$ python3 -q
>>> import numpy as np
>>> np.set_printoptions(precision=2, suppress=True, linewidth=100, sign=" ")
>>> def tidy(a):
...     return np.round(a, 2) + 0
... 
>>> A2 = np.array([[0, -1], [2, -2]])
>>> data = np.kron(np.eye(2, dtype=int), A2)
>>> print(data)
[[ 0 -1  0  0]
 [ 2 -2  0  0]
 [ 0  0  0 -1]
 [ 0  0  2 -2]]
>>> theta = np.radians(180)
>>> r_ = np.eye(4)
>>> r_[0, 0] = r_[2, 2] = np.cos(theta)
>>> r_[0, 2], r_[2, 0] = -np.sin(theta), np.sin(theta)
>>> print(tidy(r_))
[[-1.  0.  0.  0.]
 [ 0.  1.  0.  0.]
 [ 0.  0. -1.  0.]
 [ 0.  0.  0.  1.]]
>>> A2 = data @ r_.T
>>> print(np.allclose(np.linalg.norm(data, axis=1), np.linalg.norm(A2, axis=1)))
True
>>> print(np.allclose(data @ data.T, A2 @ A2.T))
True
>>> print(tidy(A2))
[[ 0. -1.  0.  0.]
 [-2. -2.  0.  0.]
 [ 0.  0.  0. -1.]
 [ 0.  0. -2. -2.]]
>>> print(tidy(np.linalg.svd(data, compute_uv=False)), tidy(np.linalg.svd(A2, compute_uv=False)))
[ 2.92  2.92  0.68  0.68] [ 2.92  2.92  0.68  0.68]
>>> print(tidy(np.linalg.det(data.T)))
4.0
>>> print(np.kron(np.eye(2, dtype=int), data))
[[ 0 -1  0  0  0  0  0  0]
 [ 2 -2  0  0  0  0  0  0]
 [ 0  0  0 -1  0  0  0  0]
 [ 0  0  2 -2  0  0  0  0]
 [ 0  0  0  0  0 -1  0  0]
 [ 0  0  0  0  2 -2  0  0]
 [ 0  0  0  0  0  0  0 -1]
 [ 0  0  0  0  0  0  2 -2]]
>>> print(tidy(np.linalg.det(data[::-1])))
4.0
>>> print(np.einsum("ij,ji->", data, data))
0
>>> print(tidy(np.linalg.eigvals(data)))
[-1.+1.j -1.-1.j -1.+1.j -1.-1.j]
>>> print(tidy(np.linalg.det(2 * data)), tidy(np.linalg.det(data)))
64.0 4.0
>>> print(tidy(np.sort(np.linalg.eigvals(data).real)))
[-1. -1. -1. -1.]
>>> print(np.flatnonzero(np.linalg.matrix_power((data != 0) + (data.T != 0) + np.eye(4), 4)[1]))
[ 0  1]
>>> X = np.load("m.npy")
>>> print(X)
[[ 1.    0.2   0.04  0.01  0.    0.    0.    0.    0.    0.    0.    0.    0.  ]
 [ 0.2   1.    0.2   0.04  0.01  0.    0.    0.    0.    0.    0.    0.    0.  ]
 [ 0.04  0.2   1.    0.2   0.04  0.01  0.    0.    0.    0.    0.    0.    0.  ]
 [ 0.01  0.04  0.2   1.    0.2   0.04  0.01  0.    0.    0.    0.    0.    0.  ]
 [ 0.    0.01  0.04  0.2   1.    0.2   0.04  0.01  0.    0.    0.    0.    0.  ]
 [ 0.    0.    0.01  0.04  0.2   1.    0.2   0.04  0.01  0.    0.    0.    0.  ]
 [ 0.    0.    0.    0.01  0.04  0.2   1.    0.2   0.04  0.01  0.    0.    0.  ]
 [ 0.    0.    0.    0.    0.01  0.04  0.2   1.    0.2   0.04  0.01  0.    0.  ]
 [ 0.    0.    0.    0.    0.    0.01  0.04  0.2   1.    0.2   0.04  0.01  0.  ]
 [ 0.    0.    0.    0.    0.    0.    0.01  0.04  0.2   1.    0.2   0.04  0.01]
 [ 0.    0.    0.    0.    0.    0.    0.    0.01  0.04  0.2   1.    0.2   0.04]
 [ 0.    0.    0.    0.    0.    0.    0.    0.    0.01  0.04  0.2   1.    0.2 ]
 [ 0.    0.    0.    0.    0.    0.    0.    0.    0.    0.01  0.04  0.2   1.  ]]
>>> rng = np.random.default_rng(80)
>>> lab = rng.permutation(13)
>>> print(lab)
[ 12   6   1   0  11   8  10   4   9   7   2   3   5]
>>> A2 = X[lab][:, lab]
>>> print(np.allclose(A2, X))
False
>>> print(np.trace(A2))
13.0
>>> r0, g = X[4], X[10]
>>> print(tidy(r0 @ g))
0.0
>>> p = (r0 @ g) / (r0 @ r0) * r0
>>> print(tidy(np.linalg.norm(r0 + g) ** 2 + np.linalg.norm(r0 - g) ** 2))
4.33
>>> w1 = np.array([[-2, -2, 2, -2],
...     [1, 1, 1, 2],
...     [-2, 2, 2, 0],
...     [-2, 2, 0, 0],
...     [-1, -2, 1, -1],
...     [-1, 1, -2, 2],
...     [1, -2, 2, 0],
...     [-2, 0, 1, -1],
...     [-1, 0, 0, 0],
...     [1, -1, 2, -2],
...     [1, 2, -1, 1],
...     [-2, 2, 0, 2],
...     [-2, -2, 0, 0]])
>>> c = np.array([-5, -5, 2, -2])
>>> H = np.maximum(X @ w1 + c, 0)
>>> print((H > 0).astype(int))
[[ 0  0  1  0]
 [ 0  0  1  0]
 [ 0  0  1  0]
 [ 0  0  1  0]
 [ 0  0  1  0]
 [ 0  0  1  0]
 [ 0  0  1  0]
 [ 0  0  1  0]
 [ 0  0  1  0]
 [ 0  0  1  0]
 [ 0  0  1  0]
 [ 0  0  1  1]
 [ 0  0  1  0]]
>>> basis = np.array([[-1, -2, -2], [1, -2, -1], [2, 1, -1], [-2, 0, 1]])
>>> print((H @ basis).round(6).argmax(axis=1))
[ 0  0  0  0  0  0  0  0  0  0  0  0  0]
>>> print(w1 @ basis)
[[ 8 10  2]
 [-2 -3 -2]
 [ 8  2  0]
 [ 4  0  2]
 [ 3  7  2]
 [-6 -2  5]
 [ 1  4 -2]
 [ 6  5  2]
 [ 1  2  2]
 [ 6  2 -5]
 [-3 -7 -2]
 [ 0  0  4]
 [ 0  8  6]]
>>> J = np.array([[-0.9, -0.3, -1.8, 1.0, -1.4, 1.9, 1.6],
...     [1.1, -0.9, -1.3, 0.0, -0.2, 0.7, -0.4],
...     [-0.5, 0.8, 1.1, -0.2, 1.4, 1.0, -1.2],
...     [1.5, -1.3, 1.0, 0.5, -1.7, -0.1, -0.3],
...     [-1.8, 0.8, 2.4, -0.9, 1.7, -0.5, -1.5],
...     [1.1, -0.9, 0.7, -0.8, -0.4, 0.1, 1.5],
...     [-1.6, 0.1, 1.0, 0.7, -0.1, 0.9, 0.3]])
>>> print(J)
[[-0.9 -0.3 -1.8  1.  -1.4  1.9  1.6]
 [ 1.1 -0.9 -1.3  0.  -0.2  0.7 -0.4]
 [-0.5  0.8  1.1 -0.2  1.4  1.  -1.2]
 [ 1.5 -1.3  1.   0.5 -1.7 -0.1 -0.3]
 [-1.8  0.8  2.4 -0.9  1.7 -0.5 -1.5]
 [ 1.1 -0.9  0.7 -0.8 -0.4  0.1  1.5]
 [-1.6  0.1  1.   0.7 -0.1  0.9  0.3]]
>>> A2 = J / np.linalg.norm(J, axis=1, keepdims=True)
>>> gram = A2 @ A2.T
>>> print(tidy(gram[0]))
[ 1.    0.34 -0.42 -0.05 -0.66  0.04  0.33]
>>> A2 = J / np.sqrt((J ** 2).mean(axis=1, keepdims=True))
>>> print(tidy(np.linalg.norm(A2, axis=1)))
[ 2.65  2.65  2.65  2.65  2.65  2.65  2.65]
>>> print(np.linalg.matrix_rank(J - J.mean(axis=1, keepdims=True)))
6
>>> K = np.load("w.npy")
>>> print(K)
[[ 2.01  2.96 -0.83  0.12  0.06 -0.92]
 [ 1.97  3.02 -1.01 -0.12 -0.09 -1.04]
 [ 1.95  2.95 -0.98  0.07  0.23 -1.03]
 [ 2.09  3.04 -1.06 -0.16  0.28 -0.95]
 [ 2.15  2.87 -1.01  0.06 -0.15 -0.91]
 [ 2.02  2.97 -0.81  0.13  0.   -0.87]
 [ 1.99  3.31 -1.06 -0.15 -0.01 -1.13]
 [ 1.95  3.04 -0.96 -0.1   0.06 -1.09]
 [-1.14  0.88 -0.02 -3.14  2.95  1.94]
 [-1.13  0.94 -0.02 -2.95  2.88  2.14]
 [-1.04  1.1  -0.26 -2.92  3.11  2.01]
 [-0.98  1.04  0.   -3.11  2.83  2.08]
 [-1.1   1.08 -0.13 -2.92  2.84  1.96]
 [-1.01  1.04  0.03 -3.1   2.98  2.08]
 [-1.08  1.06  0.13 -3.04  3.06  2.12]
 [-1.04  0.89  0.05 -3.13  3.02  2.12]]
>>> print(tidy(np.abs(np.linalg.svd(K)[2][-1])))
[ 0.39  0.31  0.45  0.29  0.36  0.58]
>>> print(round(np.log10(np.linalg.cond(K))))
2
>>> t3 = np.stack([K, -2 * K, K[::-1]])
>>> print(t3.shape)
(3, 16, 6)
>>> print(tidy(np.einsum("bij,cij->bc", t3, t3)))
[[ 316.6  -633.2   -15.1 ]
 [-633.2  1266.41   30.19]
 [ -15.1    30.19  316.6 ]]
>>> print(tidy(np.linalg.norm(t3, axis=(1, 2))))
[ 17.79  35.59  17.79]
>>> print((t3 @ K.T).shape)
(3, 16, 16)
>>> print(np.linalg.matrix_rank(t3.reshape(3, -1)))
2
>>> M = np.loadtxt("run4.csv", delimiter=",")
>>> print(M)
[[ 1.  1.  2.  0.  0.  3.  2.  0.  1.]
 [ 2.  2.  2.  3.  2.  0.  1.  1.  3.]
 [ 0.  1.  1.  0.  0.  2.  1.  1.  2.]
 [ 1.  3.  2.  0.  3.  1.  2.  0.  3.]]
>>> print(np.linalg.norm(M, axis=1).argmax())
3
>>> print(tidy(np.linalg.norm(M) ** 2 / np.linalg.norm(M, 2) ** 2))
1.28
>>> print(tidy(np.linalg.norm(M[2], 1)), tidy(np.linalg.norm(M[2], np.inf)))
8.0 2.0
>>> print(tidy(np.linalg.norm(M[2] - M[0])))
2.45
>>> print(tidy(np.linalg.norm(M, axis=0)))
[ 2.45  3.87  3.61  3.    3.61  3.74  3.16  1.41  4.8 ]
>>> print(tidy(np.linalg.norm(M, 1)), tidy(np.linalg.norm(M, np.inf)))
9.0 16.0
>>> q, r_ = np.linalg.qr(data)
>>> print(q @ r_)
[[ 0. -1.  0.  0.]
 [ 2. -2.  0.  0.]
 [ 0.  0.  0. -1.]
 [ 0.  0.  2. -2.]]
>>> print(np.abs(np.diag(r_)))
[ 2.  1.  2.  1.]
>>> print(abs(r_[0, 0]), tidy(np.linalg.norm(data[:, 0])))
2.0 2.0
>>> print(r_)
[[-2.  2.  0.  0.]
 [ 0.  1.  0.  0.]
 [ 0.  0. -2.  2.]
 [ 0.  0.  0.  1.]]
>>> print(np.allclose(r_.T @ r_, data.T @ data))
True
>>> left, s, Vh = np.linalg.svd(M, full_matrices=False)
>>> print(tidy(np.sqrt((s ** 2).sum())), tidy(np.linalg.norm(M)))
10.25 10.25
>>> print(np.abs(left[:, 0]).round(6).argmax())
3
>>> print(tidy(np.abs(Vh[0])))
[ 0.24  0.42  0.39  0.2   0.34  0.26  0.32  0.1   0.52]
>>> print(tidy(left.T @ left))
[[ 1.  0.  0.  0.]
 [ 0.  1.  0.  0.]
 [ 0.  0.  1.  0.]
 [ 0.  0.  0.  1.]]
>>> print((s > 1e-8).sum())
4
>>> print(tidy(s / s[0]))
[ 1.    0.43  0.27  0.17]
>>> print(tidy(s))
[ 9.04  3.88  2.44  1.49]
>>> print(M - M[0])
[[ 0.  0.  0.  0.  0.  0.  0.  0.  0.]
 [ 1.  1.  0.  3.  2. -3. -1.  1.  2.]
 [-1.  0. -1.  0.  0. -1. -1.  1.  1.]
 [ 0.  2.  0.  0.  3. -2.  0.  0.  2.]]
>>> print(M.sum(axis=0))
[ 4.  7.  7.  3.  5.  6.  6.  2.  9.]
>>> print(tidy(np.linalg.svd(M, compute_uv=False)))
[ 9.04  3.88  2.44  1.49]
>>> print(M.sum(axis=1))
[ 10.  16.   8.  15.]
>>> print(np.linalg.matrix_rank(M))
4
>>> M[4]
Traceback (most recent call last):
  File "<python-input-88>", line 1, in <module>
    M[4]
    ~^^^
IndexError: index 4 is out of bounds for axis 0 with size 4
>>> print(np.unravel_index(np.abs(M).argmax(), M.shape))
(np.int64(0), np.int64(5))
>>> np.linalg.rank(M)
Traceback (most recent call last):
  File "<python-input-90>", line 1, in <module>
    np.linalg.rank(M)
    ^^^^^^^^^^^^^^
AttributeError: module 'numpy.linalg' has no attribute 'rank'
>>> print(tidy(np.linalg.norm(M)))
10.25
>>> print(np.abs(M).max())
3.0
>>> m1 = np.array([[0, -1, -2, 1], [2, -1, 1, 2], [-1, 1, 2, 1], [-2, 2, 2, 2]])
>>> lab = rng.permutation(4)
>>> print(lab)
[ 2  1  0  3]
>>> A2 = m1[lab][:, lab]
>>> print(np.trace(A2))
3
>>> print(tidy(np.linalg.det(A2)), tidy(np.linalg.det(m1[lab])))
10.0 -10.0
>>> print(tidy(np.sort(np.abs(np.linalg.eigvals(A2)))))
[ 0.72  1.76  1.76  4.46]
>>> q, evecs = np.linalg.qr(m1[:, :1])[0], np.linalg.qr(m1[:, 1:])[0]
>>> s = np.linalg.svd(q.T @ evecs, compute_uv=False)
>>> print(tidy(np.degrees(np.arccos(s.clip(0, 1)))))
[ 11.41]
>>> print(tidy(np.linalg.eigvals(m1)))
[ 4.46+0.j   -1.09+1.38j -1.09-1.38j  0.72+0.j  ]
>>> print(np.kron(np.eye(2, dtype=int), m1))
[[ 0 -1 -2  1  0  0  0  0]
 [ 2 -1  1  2  0  0  0  0]
 [-1  1  2  1  0  0  0  0]
 [-2  2  2  2  0  0  0  0]
 [ 0  0  0  0  0 -1 -2  1]
 [ 0  0  0  0  2 -1  1  2]
 [ 0  0  0  0 -1  1  2  1]
 [ 0  0  0  0 -2  2  2  2]]
>>> print(tidy(np.linalg.eigvals(m1).sum().real))
3.0
>>> print(tidy(np.poly(m1)))
[ 1. -3. -5. -9. 10.]
>>> print(tidy(np.linalg.det(2 * m1)), tidy(np.linalg.det(m1)))
160.0 10.0
>>> theta = np.radians(30)
>>> r_ = np.eye(4)
>>> r_[3, 3] = r_[2, 2] = np.cos(theta)
>>> r_[3, 2], r_[2, 3] = -np.sin(theta), np.sin(theta)
>>> print(tidy(r_))
[[ 1.    0.    0.    0.  ]
 [ 0.    1.    0.    0.  ]
 [ 0.    0.    0.87  0.5 ]
 [ 0.    0.   -0.5   0.87]]
>>> A2 = m1 @ r_.T
>>> print(np.allclose(np.linalg.norm(m1, axis=1), np.linalg.norm(A2, axis=1)))
True
>>> print(tidy(np.linalg.svd(m1, compute_uv=False)), tidy(np.linalg.svd(A2, compute_uv=False)))
[ 4.92  3.2   2.12  0.3 ] [ 4.92  3.2   2.12  0.3 ]
>>> print(tidy(np.sort(np.abs(np.linalg.eigvals(m1)))))
[ 0.72  1.76  1.76  4.46]
>>> print(tidy(np.linalg.det(m1)))
10.0
>>> print(np.allclose(m1 @ m1.T, m1.T @ m1))
False
>>> print((m1 + m1.T) / 2)
[[ 0.   0.5 -1.5 -0.5]
 [ 0.5 -1.   1.   2. ]
 [-1.5  1.   2.   1.5]
 [-0.5  2.   1.5  2. ]]
>>> feats = np.load("out15.npy")
>>> print(feats)
[[ 0  0  0  0  1  0  0  0  0]
 [ 0  0  0  0  0  1  1  1  1]
 [ 0  0  0  1  0  1  1  1  1]
 [ 0  0  1  0  0  1  1  1  0]
 [ 1  0  0  0  0  0  0  0  0]
 [ 0  1  1  1  0  0  0  1  0]
 [ 0  1  1  1  0  0  0  1  1]
 [ 0  1  1  1  0  1  1  0  0]
 [ 0  1  1  0  0  0  1  0  0]]
>>> A2 = np.linalg.inv(feats)
>>> print(tidy(np.linalg.inv(A2)))
[[ 0.  0.  0.  0.  1.  0.  0.  0.  0.]
 [ 0.  0.  0.  0.  0.  1.  1.  1.  1.]
 [ 0.  0.  0.  1.  0.  1.  1.  1.  1.]
 [ 0.  0.  1.  0.  0.  1.  1.  1.  0.]
 [ 1.  0.  0.  0.  0.  0.  0.  0.  0.]
 [ 0.  1.  1.  1.  0.  0.  0.  1.  0.]
 [ 0.  1.  1.  1.  0.  0.  0.  1.  1.]
 [ 0.  1.  1.  1.  0.  1.  1.  0.  0.]
 [ 0.  1.  1.  0.  0.  0.  1.  0.  0.]]
>>> print(tidy(np.linalg.cond(feats)))
15.94
>>> print(feats @ A2)
[[ 1.  0.  0.  0.  0.  0.  0.  0.  0.]
 [ 0.  1.  0.  0.  0.  0.  0.  0.  0.]
 [ 0.  0.  1.  0.  0.  0.  0.  0.  0.]
 [ 0.  0.  0.  1.  0.  0.  0.  0.  0.]
 [ 0.  0.  0.  0.  1.  0.  0.  0.  0.]
 [ 0.  0.  0.  0.  0.  1.  0.  0.  0.]
 [ 0.  0.  0.  0.  0.  0.  1.  0.  0.]
 [ 0.  0.  0.  0.  0.  0.  0.  1.  0.]
 [ 0.  0.  0.  0.  0.  0.  0.  0.  1.]]
>>> print(tidy(np.linalg.det(feats) * np.linalg.det(A2)))
1.0
>>> print(tidy(np.linalg.slogdet(feats)[0]))
-1.0
>>> print((np.abs(A2) > 1e-9).astype(int))
[[ 0  0  0  0  1  0  0  0  0]
 [ 0  1  1  1  0  1  1  1  0]
 [ 0  1  0  1  0  1  1  0  0]
 [ 0  1  1  0  0  0  0  0  0]
 [ 1  0  0  0  0  0  0  0  0]
 [ 0  1  1  0  0  0  0  1  1]
 [ 0  1  1  0  0  0  1  1  1]
 [ 0  1  0  0  0  1  1  1  0]
 [ 0  0  0  0  0  1  1  0  0]]
>>> print(A2)
[[ 0.   0.   0.   0.   1.   0.   0.   0.   0. ]
 [ 0.   1.5 -1.  -1.   0.   1.  -0.5  0.5  0. ]
 [ 0.  -1.   0.   1.   0.  -1.   1.   0.   0. ]
 [ 0.  -1.   1.   0.   0.   0.   0.   0.   0. ]
 [ 1.   0.   0.   0.   0.   0.   0.   0.   0. ]
 [ 0.   1.  -1.   0.   0.   0.   0.   1.  -1. ]
 [ 0.  -0.5  1.   0.   0.   0.  -0.5 -0.5  1. ]
 [-0.   0.5 -0.  -0.  -0.   1.  -0.5 -0.5 -0. ]
 [ 0.   0.   0.   0.   0.  -1.   1.   0.   0. ]]
>>> print(np.allclose(A2, feats.T))
False
